% python3 -q
>>> import numpy as np
>>> import numpy.linalg as la
>>> np.set_printoptions(precision=3, suppress=True, linewidth=140, floatmode="fixed")
>>> J = np.loadtxt("layer2.csv", delimiter=",")
>>> J
array([[ 2.020,  0.050,  0.110, -0.030, -0.870, -0.480],
       [ 0.220,  1.040, -0.120, -0.710, -1.240, -0.610],
       [-3.440,  3.620, -0.660, -2.480, -2.620, -1.180],
       [-0.620, -0.280,  0.000,  0.190,  0.560,  0.290],
       [-1.660,  1.210, -0.250, -0.830, -0.670, -0.280],
       [ 0.400, -0.760,  0.120,  0.520,  0.680,  0.320],
       [ 4.200,  1.740,  0.020, -1.180, -3.620, -1.880],
       [-2.020, -2.480,  0.200,  1.690,  3.560,  1.790],
       [-3.120,  4.470, -0.750, -3.060, -3.690, -1.710],
       [-1.340,  2.060, -0.340, -1.410, -1.740, -0.810],
       [ 0.020, -3.440,  0.440,  2.350,  3.800,  1.850],
       [-1.260,  0.450, -0.130, -0.310,  0.010,  0.040],
       [ 2.140, -1.150,  0.270,  0.790,  0.410,  0.140]])
>>> x = np.array([2, 0, 2, 1, 2, 1])
>>> np.sign((J @ x).round(6))
array([ 1.000, -1.000, -1.000,  1.000, -1.000,  1.000, -1.000,  1.000, -1.000, -1.000,  1.000, -1.000,  1.000])
>>> J @ np.ones(6)
array([ 0.800, -1.420, -6.760,  0.140, -2.480,  1.280, -0.720,  2.740, -7.860, -3.580,  5.020, -1.200,  2.600])
>>> J @ (2 * x)
array([  4.020,  -7.200, -34.200,   0.720, -12.540,   6.480,  -3.720,  13.920, -39.780, -18.120,  25.440,  -6.060,  13.140])
>>> la.norm(J @ x) <= la.norm(J, 2) * la.norm(x) + 1e-9
np.True_
>>> cent = J[[7, 1]].astype(float)
>>> for _ in range(6):
...     z = la.norm(J[:, None] - cent, axis=-1).argmin(axis=1)
...     cent = np.array([J[z == j].mean(axis=0) for j in range(2)])
... 
>>> z
array([1, 1, 1, 1, 1, 1, 1, 0, 1, 1, 0, 1, 1])
>>> np.abs(cent[1] - cent[0]).argmax()
np.int64(4)
>>> cent
array([[-1.000, -2.960,  0.320,  2.020,  3.680,  1.820],
       [-0.224,  1.132, -0.157, -0.774, -1.163, -0.560]])
>>> Uu, sv, Vh = la.svd(J)
>>> vecs = Vh[:(sv > 1e-8).sum()]
>>> rng = np.random.default_rng(14)
>>> x = J[1] + -3 * J[2] + rng.integers(2) * np.eye(6)[1]
>>> x
array([10.540, -9.820,  1.860,  6.730,  6.620,  2.930])
>>> la.matrix_rank(np.vstack([J, x]))
np.int64(2)
